$ python3 -q
>>> import numpy as np
>>> np.set_printoptions(precision=2, suppress=True, linewidth=100, legacy="1.25")
>>> def rd(a):
...     return np.round(a, 2) + 0
... 
>>> J = np.loadtxt("run16.csv", delimiter=",")
>>> J
array([[-1.  , -0.72,  0.82, -0.98, -0.96,  0.39],
       [ 0.99,  0.51, -0.88,  0.9 ,  0.89, -0.22],
       [-0.3 , -0.21, -0.56, -0.41, -0.13,  0.14],
       [-0.54, -0.51, -0.97, -0.81, -0.23,  0.37],
       [ 0.98,  0.56, -0.08,  0.91,  0.8 , -0.31],
       [-0.93, -0.6 , -0.83, -0.92, -0.64,  0.4 ],
       [ 0.98,  0.14, -0.99,  0.55,  0.84,  0.07],
       [-0.55,  0.45,  1.  ,  0.68, -0.4 , -0.41],
       [-0.55,  0.45,  1.  ,  0.68, -0.4 , -0.41],
       [-0.98, -0.83, -0.99, -0.99, -0.75,  0.64],
       [-0.82,  0.  ,  0.95, -0.18, -0.56, -0.09],
       [-1.  , -0.83,  0.04, -0.99, -0.97,  0.54],
       [ 0.91,  0.27, -0.71,  0.64,  0.65, -0.1 ],
       [ 0.67, -0.4 , -1.  , -0.58,  0.47,  0.37]])
>>> vec = np.array([-4, 0, 4, 1, 1, -2])
>>> rhs = J @ vec
>>> rd(np.linalg.pinv(J) @ J)
array([[1., 0., 0., 0., 0., 0.],
       [0., 1., 0., 0., 0., 0.],
       [0., 0., 1., 0., 0., 0.],
       [0., 0., 0., 1., 0., 0.],
       [0., 0., 0., 0., 1., 0.],
       [0., 0., 0., 0., 0., 1.]])
>>> rng = np.random.default_rng(61)
>>> rhs = rhs + 0.05 * rng.normal(size=14)
>>> rd(rhs)
array([ 4.53, -5.3 , -1.81, -3.56, -2.  , -1.93, -6.59,  7.25,  7.27, -2.92,  6.47,  1.09, -4.93,
       -7.49])
>>> b, *_ = np.linalg.lstsq(J, rhs)
>>> rd(np.linalg.norm(rhs - J @ b))
0.16
>>> [round(float(np.linalg.norm(np.linalg.solve(J.T @ J + lam * np.eye(6), J.T @ rhs))), 2) for lam in (0, 1, 10, 100)]
[5.67, 4.66, 2.9, 0.63]
>>> b.round()
array([-4.,  1.,  4.,  1.,  0., -1.])
>>> Xs = J - J.mean(axis=0)
>>> vecs = np.linalg.svd(Xs)[2][:5]
>>> other = Xs - Xs @ vecs.T @ vecs
>>> rd(other.std(axis=0))
array([0.  , 0.01, 0.  , 0.  , 0.  , 0.01])
>>> rd(np.linalg.norm(other) / np.linalg.norm(Xs))
0.01
>>> np.linalg.norm(other, axis=1).round(6).argmax()
3
>>> rd(np.cov(Xs @ vecs.T, rowvar=False))
array([[1.86, 0.  , 0.  , 0.  , 0.  ],
       [0.  , 0.96, 0.  , 0.  , 0.  ],
       [0.  , 0.  , 0.08, 0.  , 0.  ],
       [0.  , 0.  , 0.  , 0.01, 0.  ],
       [0.  , 0.  , 0.  , 0.  , 0.  ]])
